$ ipython --no-banner

In [1]: import numpy as np

In [2]: np.set_printoptions(precision=2, suppress=True, linewidth=100)

In [3]: A = np.load("x.npy")

In [4]: A
Out[4]: 
array([[-0.02,  0.07,  0.33],
       [-0.18, -0.01,  0.41],
       [-0.18,  0.01,  0.49],
       [ 0.02, -0.02, -0.13],
       [ 0.22,  0.08, -0.23]])

In [5]: r = np.linalg.matrix_rank(A)

In [6]: r
Out[6]: np.int64(2)

In [7]: null = np.linalg.svd(A)[2][r:].T

In [8]: null.shape
Out[8]: (3, 1)

In [9]: null[:, 0] / null[np.abs(null[:, 0]).round(6).argmax(), 0]
Out[9]: array([-0.63,  1.  , -0.25])

In [10]: np.linalg.matrix_rank(A.T @ A), np.linalg.matrix_rank(A @ A.T)
Out[10]: (np.int64(2), np.int64(2))

In [11]: np.round(A @ null, 2) + 0
Out[11]: 
array([[0.],
       [0.],
       [0.],
       [0.],
       [0.]])

In [12]: [round(float(x), 2) for x in np.linalg.svd(A, compute_uv=False)[:3]]
Out[12]: [0.82, 0.2, 0.0]

In [13]: x = np.array([2, 2, 5])

In [14]: x @ A
ValueError: matmul: Input operand 1 has a mismatch in its core dimension 0, with gufunc signature (n?,k),(k,m?)->(n?,m?) (size 5 is different from 3)


In [15]: A @ np.eye(3)[1]
Out[15]: array([ 0.07, -0.01,  0.01, -0.02,  0.08])

In [16]: A @ np.ones(3)
Out[16]: array([ 0.38,  0.22,  0.32, -0.13,  0.07])

In [17]: np.linalg.norm(A @ x) <= np.linalg.norm(A, 2) * np.linalg.norm(x) + 1e-9
Out[17]: np.True_

In [18]: (A @ x).argmax()
Out[18]: np.int64(2)

In [19]: r0 = np.array([-7, 4, 8])

In [20]: np.convolve(A[3], r0)
Out[20]: array([-0.14,  0.22,  0.99, -0.68, -1.04])

In [21]: np.round(np.correlate(A[3], A[0], "full"), 2) + 0
Out[21]: array([ 0.01, -0.01, -0.04, -0.01,  0.  ])

In [22]: np.array([np.convolve(row, r0, "same") for row in A])
Out[22]: 
array([[-0.57, -2.19,  1.88],
       [-0.65, -4.35,  1.56],
       [-0.79, -4.83,  2.04],
       [ 0.22,  0.99, -0.68],
       [ 0.32,  3.69, -0.28]])

In [23]: rng = np.random.default_rng(7)

In [24]: Y = A + rng.integers(-2, 3, (5, 2)) @ rng.integers(-2, 3, (2, 3))

In [25]: Y
Out[25]: 
array([[-4.02,  4.07,  6.33],
       [-5.18,  1.99,  6.41],
       [-2.18,  0.01,  2.49],
       [ 0.02,  3.98,  1.87],
       [ 4.22, -3.92, -6.23]])

In [26]: np.linalg.matrix_rank(Y - A, tol=1e-8)
Out[26]: np.int64(2)

In [27]: np.abs(Y - A).sum(axis=1)
Out[27]: array([14., 13.,  4.,  6., 14.])

In [28]: Y - A
Out[28]: 
array([[-4.,  4.,  6.],
       [-5.,  2.,  6.],
       [-2.,  0.,  2.],
       [ 0.,  4.,  2.],
       [ 4., -4., -6.]])

In [29]: m1 = np.array([[1, 2], [1, 1], [4, 5], [4, 3], [3, 4], [0, 0], [4, 0]])

In [30]: Y = np.c_[m1[:, :1] @ np.array([[3]]), np.array([-1, 1, 3, -3, -3, 2, 3])]

In [31]: Y
Out[31]: 
array([[ 3, -1],
       [ 3,  1],
       [12,  3],
       [12, -3],
       [ 9, -3],
       [ 0,  2],
       [12,  3]])

In [32]: np.linalg.matrix_rank(Y)
Out[32]: np.int64(2)

In [33]: np.round(np.linalg.lstsq(m1, Y[:, 0])[0], 2) + 0
Out[33]: array([3., 0.])

In [34]: np.round(np.linalg.norm(Y - m1 @ np.linalg.lstsq(m1, Y)[0], axis=0), 2) + 0
Out[34]: array([0.  , 6.07])

In [35]: np.linalg.matrix_rank(np.c_[m1, Y])
Out[35]: np.int64(3)

In [36]: x = np.array([1, 2])

In [37]: target = m1 @ x

In [38]: np.linalg.solve(m1.T @ m1, m1.T @ target)
Out[38]: array([1., 2.])

In [39]: np.linalg.lstsq(m1, target)[0]
Out[39]: array([1., 2.])

In [40]: target = target + 0.3 * rng.normal(size=7)

In [41]: target
Out[41]: array([ 4.85,  2.81, 14.15, 10.11, 11.03, -0.28,  3.99])

In [42]: c, *_ = np.linalg.lstsq(m1, target)

In [43]: c
Out[43]: array([1.01, 2.01])

In [44]: labels = rng.permutation(2)

In [45]: Y = m1[:, labels] * rng.choice([-1, 1], 2)

In [46]: Y
Out[46]: 
array([[1, 2],
       [1, 1],
       [4, 5],
       [4, 3],
       [3, 4],
       [0, 0],
       [4, 0]])

In [47]: Uu, _, VT = np.linalg.svd(m1.T @ Y)

In [48]: np.round(Uu @ VT, 2) + 0
Out[48]: 
array([[1., 0.],
       [0., 1.]])

In [49]: np.round(np.linalg.lstsq(m1, Y)[0], 2) + 0
Out[49]: 
array([[1., 0.],
       [0., 1.]])

In [50]: P = m1 @ np.linalg.solve(m1.T @ m1, m1.T)

In [51]: np.allclose(P @ P, P)
Out[51]: True

In [52]: np.diag(P)
Out[52]: array([0.1 , 0.02, 0.46, 0.27, 0.3 , 0.  , 0.85])

In [53]: Y = np.array([[-2, 0], [0, 2]])

In [54]: np.linalg.matrix_rank(np.vstack([m1, Y.T]))
Out[54]: np.int64(2)

In [55]: np.einsum("ik,kj->ij", m1, Y)
Out[55]: 
array([[-2,  4],
       [-2,  2],
       [-8, 10],
       [-8,  6],
       [-6,  8],
       [ 0,  0],
       [-8,  0]])

In [56]: np.vstack([m1, Y.T]).shape
Out[56]: (9, 2)

In [57]: np.einsum("ij->j", m1)
Out[57]: array([17, 15])

In [58]: np.einsum("ij,ij->", m1, Y)
ValueError: operands could not be broadcast together with remapped shapes [original->remapped]: (7,2)->(7,2) (2,2)->(2,2) 


In [59]: m1 @ Y
Out[59]: 
array([[-2,  4],
       [-2,  2],
       [-8, 10],
       [-8,  6],
       [-6,  8],
       [ 0,  0],
       [-8,  0]])

In [60]: np.einsum("ij,ij->i", m1, m1)
Out[60]: array([ 5,  2, 41, 25, 25,  0, 16])

In [61]: arr = np.load("block17.npy")

In [62]: arr
Out[62]: 
array([[1.  , 0.7 , 0.49, 0.34, 0.24],
       [0.7 , 1.  , 0.7 , 0.49, 0.34],
       [0.49, 0.7 , 1.  , 0.7 , 0.49],
       [0.34, 0.49, 0.7 , 1.  , 0.7 ],
       [0.24, 0.34, 0.49, 0.7 , 1.  ]])

In [63]: vals, V = np.linalg.eigh(arr)

In [64]: np.linalg.eigvalsh(arr + -3 * np.eye(5))
Out[64]: array([-2.81, -2.75, -2.57, -1.98,  0.1 ])

In [65]: np.linalg.eigvalsh(arr @ arr)
Out[65]: array([0.04, 0.06, 0.19, 1.03, 9.61])

In [66]: np.round(V.T @ arr @ V, 2) + 0
Out[66]: 
array([[0.19, 0.  , 0.  , 0.  , 0.  ],
       [0.  , 0.25, 0.  , 0.  , 0.  ],
       [0.  , 0.  , 0.43, 0.  , 0.  ],
       [0.  , 0.  , 0.  , 1.02, 0.  ],
       [0.  , 0.  , 0.  , 0.  , 3.1 ]])

In [67]: np.unique(vals.round(6) + 0, return_counts=True)[1]
Out[67]: array([1, 1, 1, 1, 1])

In [68]: np.abs(V[:, -1])
Out[68]: array([0.39, 0.47, 0.5 , 0.47, 0.39])

In [69]: np.round(V.T @ V, 2) + 0
Out[69]: 
array([[1., 0., 0., 0., 0.],
       [0., 1., 0., 0., 0.],
       [0., 0., 1., 0., 0.],
       [0., 0., 0., 1., 0.],
       [0., 0., 0., 0., 1.]])

In [70]: P = np.triu(np.array([[-3, 0, 2, 0, 5],
    ...:     [1, 0, 5, 1, 4],
    ...:     [1, 3, -2, 3, 4],
    ...:     [5, 0, 4, 4, 1],
    ...:     [-5, -2, -2, -3, 3]]), 1) + np.eye(5)

In [71]: Y = P @ arr @ np.linalg.inv(P)

In [72]: np.poly(Y)
Out[72]: array([ 1.  , -5.  ,  7.03, -3.81,  0.86, -0.07])
